$ python -q
>>> import numpy as np
>>> from numpy import linalg as LA
>>> np.set_printoptions(precision=2, suppress=True, linewidth=100, sign=" ")
>>> rng = np.random.default_rng(751)
>>> data = np.eye(3, dtype=int)[rng.permutation(3)] * np.array([-3, 6, -2])
>>> data
array([[ 0,  6,  0],
       [ 0,  0, -2],
       [-3,  0,  0]])
>>> u, g = data[0], data[2]
>>> u @ g
np.int64(0)
>>> u @ u
np.int64(36)
>>> p = (u @ g) / (u @ u) * u
>>> (g - p) @ u
np.float64(0.0)
>>> g - p
array([-3.,  0.,  0.])
>>> F = np.load("arr.npy")
>>> print(F)
[[-2.86 -0.5  -1.39 -1.28]
 [-0.67  2.03 -4.85 -1.61]
 [-0.61 -5.75 -1.01  1.35]
 [ 0.55 -3.9  -3.1   0.44]
 [-2.9   2.67 -2.93 -3.43]
 [-3.74 -1.39 -0.07 -1.83]
 [-0.39  3.05 -5.63 -2.86]
 [-2.28  2.56 -3.5  -4.38]
 [-2.13 -4.55 -0.1   0.62]
 [-3.4   2.65 -2.43 -4.46]
 [-1.28  2.05 -4.24 -4.84]
 [-2.35  6.22 -5.26 -4.86]
 [-3.87 -5.91  2.33 -0.72]
 [-1.38  0.31 -3.28 -1.99]
 [-3.45  4.39 -3.24 -5.24]]
>>> W2 = F[[8, 10]].astype(float)
>>> for _ in range(6):
...     labels = LA.norm(F[:, None] - W2, axis=-1).argmin(axis=1)
...     W2 = np.array([F[labels == j].mean(axis=0) for j in range(2)])
... 
>>> labels
array([ 0,  1,  0,  0,  1,  0,  1,  1,  0,  1,  1,  1,  0,  1,  1])
>>> np.bincount(labels)
array([ 6,  9])
>>> np.abs(W2[1] - W2[0]).argmax()
np.int64(1)
>>> np.unravel_index(np.abs(F).argmax(), F.shape)
(np.int64(11), np.int64(1))
>>> LA.matrix_rank(F)
np.int64(4)
>>> labels = F[:, 0] > np.median(F[:, 0])
>>> u = F[labels].mean(axis=0) - F[~labels].mean(axis=0)
>>> labels.astype(int)
array([ 0,  1,  1,  1,  0,  0,  1,  0,  1,  0,  1,  0,  0,  1,  0])
>>> A = np.load("mat.npy")
>>> print(A)
[[ 27.13   5.82   0.  ]
 [ 27.08   5.81   0.  ]
 [ 26.24   5.63   0.  ]
 [ 23.21   5.     0.  ]
 [ 20.99   4.52   0.  ]
 [ 20.57   4.43   0.  ]
 [ 20.4    4.39   0.  ]
 [ 17.24   3.68   0.  ]
 [ 13.25   2.77   0.  ]
 [ 13.24   2.76   0.  ]
 [ 12.56   2.6    0.  ]
 [ 10.27   2.05   0.  ]
 [  9.17   1.79   0.  ]
 [  7.3    1.33   0.  ]
 [  6.13   1.03   0.  ]
 [  6.11   1.03   0.  ]
 [  4.35   0.59   0.  ]
 [  3.59   0.4    0.  ]
 [  2.07   0.06   0.  ]
 [  1.95   0.04   0.  ]
 [  1.2   -0.09   0.  ]
 [  0.42  -0.11   0.  ]
 [  0.4   -0.11   0.  ]
 [  0.18  -0.07   0.  ]
 [  0.03  -0.01   0.  ]
 [ -0.82   1.14   0.  ]
 [ -0.9    1.3    0.  ]
 [ -1.44   2.24   0.  ]
 [ -1.62   2.49   0.  ]
 [ -1.68   2.58   0.  ]
 [ -2.13   3.16   0.  ]
 [ -2.65   3.75   0.  ]
 [ -4.31   5.27   0.  ]
 [ -4.49   5.42   0.  ]
 [ -4.74   5.62   0.  ]
 [ -7.48   7.5    0.  ]
 [ -8.08   7.87   0.  ]
 [-10.26   9.1    0.  ]]
>>> def softmax(z):
...     e = np.exp(z - z.max(axis=-1, keepdims=True))
...     return e / e.sum(axis=-1, keepdims=True)
... 
>>> softmax(A).sum(axis=1)
array([ 1.,  1.,  1.,  1.,  1.,  1.,  1.,  1.,  1.,  1.,  1.,  1.,  1.,  1.,  1.,  1.,  1.,  1.,
        1.,  1.,  1.,  1.,  1.,  1.,  1.,  1.,  1.,  1.,  1.,  1.,  1.,  1.,  1.,  1.,  1.,  1.,
        1.,  1.])
>>> np.round(softmax(10 * A[28]), 2) + 0
array([ 0.,  1.,  0.])
>>> scores = A @ A.T / np.sqrt(3)
>>> softmax(scores)[28] @ A
array([-10.19,   9.06,   0.  ])
>>> print(softmax(scores).round(6).argmax(axis=1))
[  0   0   0   0   0   0   0   0   0   0   0   0   0   0   0   0   0   0   0   0   0   0   0   0
   0  37  37  37  37  37  37  37  37  37  37  37  37  37]
